In [1]: import numpy as np

In [2]: np.set_printoptions(precision=2, suppress=True, linewidth=140, sign=" ")

In [3]: def tidy(a):
   ...:     return np.round(a, 2) + 0
   ...: 

In [4]: other = np.array([[-1, -2], [1, -1]])

In [5]: cent = np.array([[5, 5, 2, 2, 2],
   ...:     [0, 2, 3, 2, 1],
   ...:     [3, 5, 5, 1, 1],
   ...:     [3, 4, 0, 1, 1],
   ...:     [3, 3, 1, 5, 0]])

In [6]: E = np.block([[other, np.zeros((2, 5))], [np.zeros((5, 2)), cent]])

In [7]: E
Out[7]: 
array([[-1., -2.,  0.,  0.,  0.,  0.,  0.],
       [ 1., -1.,  0.,  0.,  0.,  0.,  0.],
       [ 0.,  0.,  5.,  5.,  2.,  2.,  2.],
       [ 0.,  0.,  0.,  2.,  3.,  2.,  1.],
       [ 0.,  0.,  3.,  5.,  5.,  1.,  1.],
       [ 0.,  0.,  3.,  4.,  0.,  1.,  1.],
       [ 0.,  0.,  3.,  3.,  1.,  5.,  0.]])

In [8]: tidy(np.linalg.det(E))
Out[8]: np.float64(681.0)

In [9]: np.flatnonzero(np.linalg.matrix_power((E != 0) + (E.T != 0) + np.eye(7), 7)[2])
Out[9]: array([ 2,  3,  4,  5,  6])

In [10]: (E != 0).astype(int)
Out[10]: 
array([[ 1,  1,  0,  0,  0,  0,  0],
       [ 1,  1,  0,  0,  0,  0,  0],
       [ 0,  0,  1,  1,  1,  1,  1],
       [ 0,  0,  0,  1,  1,  1,  1],
       [ 0,  0,  1,  1,  1,  1,  1],
       [ 0,  0,  1,  1,  0,  1,  1],
       [ 0,  0,  1,  1,  1,  1,  0]])

In [11]: Q, vecs = np.linalg.qr(E[:, :4])[0], np.linalg.qr(E[:, 4:])[0]

In [12]: sig = np.linalg.svd(Q.T @ vecs, compute_uv=False)

In [13]: (sig > 0.9).sum()
Out[13]: np.int64(1)

In [14]: tidy(sig)
Out[14]: array([ 0.96,  0.68,  0.  ])

In [15]: W = np.array([[1, 6, 9],
    ...:     [8, 1, 2],
    ...:     [1, 6, 8],
    ...:     [7, 2, 8],
    ...:     [7, 2, 1],
    ...:     [0, 4, 6],
    ...:     [1, 8, 9]])

In [16]: coef = np.array([1, 2, -1])

In [17]: hid = np.maximum(E @ W + coef, 0)

In [18]: hid
Out[18]: 
array([[   0.,    0.,    0.],
       [   0.,    7.,    6.],
       [  57.,   70.,  111.],
       [  37.,   28.,   39.],
       [  75.,   52.,   83.],
       [  33.,   40.,   70.],
       [  32.,   48.,   78.]])

In [19]: tidy((hid > 0).mean(axis=0))
Out[19]: array([ 0.71,  0.86,  0.86])

In [20]: cent = np.array([[0, 3, -2], [2, 0, 2], [2, -2, 1]])

In [21]: W @ cent
Out[21]: 
array([[ 30, -15,  19],
       [  6,  20, -12],
       [ 28, -13,  18],
       [ 20,   5,  -2],
       [  6,  19,  -9],
       [ 20, -12,  14],
       [ 34, -15,  23]])
